$ python -q
>>> import numpy as np
>>> from numpy import linalg as LA
>>> np.set_printoptions(suppress=True, linewidth=140)
>>> def rnd(a):
...     return np.round(a, 3) + 0
... 
>>> feats = np.diag(np.array([1, -2, 2, -2]))
>>> feats
array([[ 1,  0,  0,  0],
       [ 0, -2,  0,  0],
       [ 0,  0,  2,  0],
       [ 0,  0,  0, -2]])
>>> W1 = np.array([[3, 3, 3, 1], [3, 3, 0, 2], [3, 1, 1, 1], [0, 3, 2, 2]])
>>> coef = np.array([-2, 2, 0, -1])
>>> hid = np.maximum(feats @ W1 + coef, 0)
>>> print((hid > 0).astype(int))
[[1 1 1 0]
 [0 0 0 0]
 [1 1 1 1]
 [0 0 0 0]]
>>> print(hid)
[[1 5 3 0]
 [0 0 0 0]
 [4 4 2 1]
 [0 0 0 0]]
>>> basis = np.array([[5, 2], [5, 3], [1, 2], [4, 3]])
>>> W1 @ basis
array([[37, 24],
       [38, 21],
       [25, 14],
       [25, 19]])
>>> print((hid @ basis).round(6).argmax(axis=1))
[0 0 0 0]
>>> ev, V = LA.eigvalsh(feats)
Traceback (most recent call last):
  File "<python-input-14>", line 1, in <module>
    ev, V = LA.eigvalsh(feats)
    ^^^^^
ValueError: too many values to unpack (expected 2)
>>> ev, V = LA.eigh(feats)
>>> print(np.unique(ev.round(6) + 0, return_counts=True)[1])
[2 1 1]
>>> print(rnd(LA.eigvalsh(feats @ feats)))
[1. 4. 4. 4.]
>>> print((ev > 1e-8).sum(), (ev < -1e-8).sum())
2 2
>>> rnd(LA.svd(feats, compute_uv=False))
array([2., 2., 2., 1.])
>>> rnd(LA.eigvalsh(feats + 2 * np.eye(4)))
array([0., 0., 3., 4.])
>>> V.T @ V
array([[1., 0., 0., 0.],
       [0., 1., 0., 0.],
       [0., 0., 1., 0.],
       [0., 0., 0., 1.]])
>>> np.poly(feats)
array([ 1.,  1., -6., -4.,  8.])
>>> rnd(LA.eigvals(feats))
array([ 1., -2.,  2., -2.])
>>> print(rnd(LA.det(feats.T)))
8.0
>>> K = np.load("a.npy")
>>> print(K)
[[2.    0.29  5.   ]
 [2.    2.617 5.   ]
 [2.    1.849 5.   ]
 [2.    3.215 5.   ]
 [2.    1.182 5.   ]
 [2.    4.006 5.   ]
 [2.    2.362 5.   ]
 [2.    1.119 5.   ]
 [2.    3.42  5.   ]
 [2.    0.532 5.   ]
 [2.    4.004 5.   ]
 [2.    1.058 5.   ]
 [2.    1.763 5.   ]
 [2.    2.253 5.   ]
 [2.    3.778 5.   ]
 [2.    1.831 5.   ]
 [2.    3.459 5.   ]]
>>> # rows and columns are dependent
>>> [round(float(x), 3) for x in LA.svd(K, compute_uv=False)[:3]]
[24.186, 4.459, 0.0]
>>> np.argsort(-LA.norm(K, axis=0).round(6), kind="stable")[:3]
array([2, 1, 0])
>>> LA.matrix_rank(K, rtol=0.1)
np.int64(2)
>>> U, sigma, VT = LA.svd(K)
>>> V = VT[:(sigma > 1e-8).sum()]
>>> rng = np.random.default_rng(594697)
>>> x = K[2] + -1 * K[4] + rng.integers(2) * np.eye(3)[0]
>>> print(x)
[1.    0.667 0.   ]
>>> LA.matrix_rank(np.vstack([K, x]))
np.int64(3)
>>> rnd(np.diag(V.T @ V))
array([0.138, 1.   , 0.862])
>>> arr = np.array([[3, 5, 5, 3], [3, 2, 2, 1], [4, 2, 5, 5]])
>>> arr[:, 2] = 5 * arr[:, 3]
>>> print(arr)
[[ 3  5 15  3]
 [ 3  2  5  1]
 [ 4  2 25  5]]
>>> # column 2 dominates
>>> W1 = np.array([[2, -1, -2], [1, 2, 1], [-2, -2, 1], [1, -2, -1]])
>>> coef = np.array([-3, 2, -3])
>>> hid = np.maximum(arr @ W1 + coef, 0)
>>> hid
array([[ 0,  0,  8],
       [ 0,  0,  0],
       [ 0,  0, 11]])
>>> basis = np.array([[5, 2], [5, 0], [0, 0]])
>>> (hid @ basis).round(6).argmax(axis=1)
array([0, 0, 0])
>>> hid @ basis
array([[0, 0],
       [0, 0],
       [0, 0]])
>>> (hid != 0).astype(int)
array([[0, 0, 1],
       [0, 0, 0],
       [0, 0, 1]])
>>> F = np.load("mat.npy")
>>> F
array([[0, 0, 0, 0],
       [0, 4, 0, 0],
       [0, 0, 0, 0],
       [0, 0, 0, 0]])
>>> F @ F
array([[ 0,  0,  0,  0],
       [ 0, 16,  0,  0],
       [ 0,  0,  0,  0],
       [ 0,  0,  0,  0]])
>>> [int(LA.matrix_rank(LA.matrix_power(F, p))) for p in range(1, 5)]
[1, 1, 1, 1]
>>> np.prod(np.diag(F)), rnd(LA.det(F))
(np.int64(0), np.float64(0.0))
>>> print(rnd(np.sort(LA.eigvals(F))))
[0. 0. 0. 4.]
>>> LA.matrix_power(F - np.diag(np.diag(F)), 4)
array([[0, 0, 0, 0],
       [0, 0, 0, 0],
       [0, 0, 0, 0],
       [0, 0, 0, 0]])
>>> A2 = np.array([[2, 3], [0, 0]])
>>> A = np.kron(np.eye(2, dtype=int), A2)
>>> print(A)
[[2 3 0 0]
 [0 0 0 0]
 [0 0 2 3]
 [0 0 0 0]]
>>> # looks like rank 2
>>> print(rnd(np.trace(LA.pinv(A) @ A)))
2.0
>>> rnd(A @ LA.pinv(A) @ A)
array([[2., 3., 0., 0.],
       [0., 0., 0., 0.],
       [0., 0., 2., 3.],
       [0., 0., 0., 0.]])
>>> [round(float(x), 3) for x in LA.svd(A, compute_uv=False)[:3]]
[3.606, 3.606, 0.0]
>>> LA.cond(A) > 100
np.True_
>>> rnd(LA.norm(A, 2) / LA.norm(A))
np.float64(0.707)
>>> np.argsort(-LA.norm(A, axis=0).round(6), kind="stable")[:3]
array([1, 3, 0])
>>> np.trace(A)
np.int64(4)
>>> print(rnd(np.sort(np.abs(LA.eigvals(A)))))
[0. 0. 2. 2.]
>>> (A - A.T) / 2
array([[ 0. ,  1.5,  0. ,  0. ],
       [-1.5,  0. ,  0. ,  0. ],
       [ 0. ,  0. ,  0. ,  1.5],
       [ 0. ,  0. , -1.5,  0. ]])
>>> rnd(LA.det(A))
np.float64(0.0)
>>> print((A + A.T) / 2)
[[2.  1.5 0.  0. ]
 [1.5 0.  0.  0. ]
 [0.  0.  2.  1.5]
 [0.  0.  1.5 0. ]]
>>> rnd(np.abs(LA.eigvals(A)).max())
np.float64(2.0)
>>> A @ A
array([[4, 6, 0, 0],
       [0, 0, 0, 0],
       [0, 0, 4, 6],
       [0, 0, 0, 0]])
>>> A.sum(axis=0)
array([2, 3, 2, 3])
>>> A.shape
(4, 4)
>>> np.unravel_index(np.abs(A).argmax(), A.shape)
(np.int64(0), np.int64(1))
>>> A.sum(axis=1)
array([5, 0, 5, 0])
>>> np.abs(A).max()
np.int64(3)
>>> np.zeros(4, 4)
Traceback (most recent call last):
  File "<python-input-79>", line 1, in <module>
    np.zeros(4, 4)
    ~~~~~~~~^^^^^^
TypeError: Cannot interpret '4' as a data type
>>> np.count_nonzero(A)
np.int64(4)
>>> A[:, 4]
Traceback (most recent call last):
  File "<python-input-81>", line 1, in <module>
    A[:, 4]
    ~^^^^^^
IndexError: index 4 is out of bounds for axis 1 with size 4
>>> A.mean(axis=0)
array([0.5 , 0.75, 0.5 , 0.75])
>>> f, v = feats[2], feats[3]
>>> print(f @ v)
0
>>> f @ f
np.int64(4)
>>> pr = (f @ v) / (f @ f) * f
>>> pr
array([0., 0., 0., 0.])
>>> LA.matrix_rank(np.outer(f, v))
np.int64(1)
>>> np.outer(f, v)
array([[ 0,  0,  0,  0],
       [ 0,  0,  0,  0],
       [ 0,  0,  0, -4],
       [ 0,  0,  0,  0]])
>>> print(v - pr)
[ 0.  0.  0. -2.]
>>> rnd(LA.norm(f + v) ** 2 + LA.norm(f - v) ** 2)
np.float64(16.0)
>>> basis = np.array([[3, 2, 3], [3, 1, 2]])
>>> J = np.repeat(basis, 15 // 2, axis=0)
>>> J = J + 0.3 * rng.normal(size=J.shape)
>>> rnd(J)
array([[2.936, 2.36 , 2.963],
       [3.192, 1.935, 2.962],
       [2.734, 1.987, 2.636],
       [2.961, 2.276, 2.378],
       [3.135, 2.139, 3.148],
       [2.889, 1.551, 2.912],
       [3.402, 1.791, 3.296],
       [3.245, 1.175, 2.242],
       [2.893, 0.541, 1.805],
       [2.905, 1.091, 1.757],
       [2.751, 1.184, 2.061],
       [2.797, 0.537, 1.979],
       [2.735, 1.209, 1.855],
       [3.226, 1.429, 1.501]])
>>> z = J[:, 1] > np.median(J[:, 1])
>>> f = J[z].mean(axis=0) - J[~z].mean(axis=0)
>>> print(rnd(f))
[0.099 0.982 1.014]
>>> print(z.astype(int))
[1 1 1 1 1 1 1 0 0 0 0 0 0 0]
>>> Xc = (J - J.mean(axis=0)) / J.std(axis=0)
>>> np.argwhere(np.abs(Xc) > 2)
array([], shape=(0, 2), dtype=int64)
>>> coef = LA.lstsq(np.delete(Xc, 2, axis=1), Xc[:, 2])[0]
>>> rnd(coef)
array([0.184, 0.657])
>>> Xc = J - J.mean(axis=0)
>>> V = LA.svd(Xc)[2][:1]
>>> A2 = Xc - Xc @ V.T @ V
>>> rnd(LA.norm(A2) / LA.norm(Xc))
np.float64(0.437)
>>> rnd((Xc @ V.T).std(axis=0))
array([0.748])
>>> P = J @ LA.solve(J.T @ J, J.T)
>>> print(np.allclose(P @ P, P))
True
>>> rnd(P @ J[:, 0])
array([2.936, 3.192, 2.734, 2.961, 3.135, 2.889, 3.402, 3.245, 2.893, 2.905, 2.751, 2.797, 2.735, 3.226])
>>> data = np.loadtxt("arr.csv", delimiter=",")
>>> data
array([[ 5., -1., -5.],
       [-5.,  5., -1.],
       [-1., -5.,  5.]])
>>> x = np.array([-3, 2, -1])
>>> data @ np.ones(3)
array([-1., -1., -1.])
>>> data @ (2 * x)
array([-24.,  52., -24.])
>>> Q, Rm = LA.qr(data)
>>> print(rnd(np.trace(Q @ Q.T)))
3.0
>>> print(rnd(Q.T @ Q))
[[1. 0. 0.]
 [0. 1. 0.]
 [0. 0. 1.]]
>>> print(rnd(Q @ Rm))
[[ 5. -1. -5.]
 [-5.  5. -1.]
 [-1. -5.  5.]]
>>> rnd(Q)
array([[-0.7  , -0.233,  0.675],
       [ 0.7  , -0.41 ,  0.585],
       [ 0.14 ,  0.882,  0.45 ]])
>>> mat = np.vander(np.arange(3) - 2, 3, increasing=True)
>>> print(mat)
[[ 1 -2  4]
 [ 1 -1  1]
 [ 1  0  0]]
>>> x = np.array([1, 5, 3])
>>> target = J @ x
>>> rnd(LA.solve(J.T @ J, J.T @ target))
array([1., 5., 3.])
>>> try:
...     LA.solve(J, target)
... except LA.LinAlgError as e:
...     print(repr(e))
... 
LinAlgError('Last 2 dimensions of the array must be square')
>>> target = target + 0.05 * rng.normal(size=14)
>>> rnd(target)
array([23.726, 21.796, 20.545, 21.473, 23.318, 19.344, 22.252, 15.85 , 11.013, 13.641, 14.816, 11.4  , 14.291, 14.84 ])
>>> coef, *_ = LA.lstsq(J, target)
>>> coef.round()
array([1., 5., 3.])
>>> A2 = mat[0, 0] * mat[1:] - np.outer(mat[1:, 0], mat[0])
>>> A2
array([[ 0,  1, -3],
       [ 0,  2, -4]])
>>> mat[:, 0] / mat[0, 0]
array([1., 1., 1.])
>>> LA.matrix_rank(A2, rtol=0.1)
np.int64(1)
>>> [round(float(x), 3) for x in LA.svd(A2, compute_uv=False)[:3]]
[5.465, 0.366]
>>> print(np.argsort(-LA.norm(A2, axis=0).round(6), kind="stable")[:3])
[2 1 0]
>>> rnd(LA.norm(A2, 2) / LA.norm(A2))
np.float64(0.998)
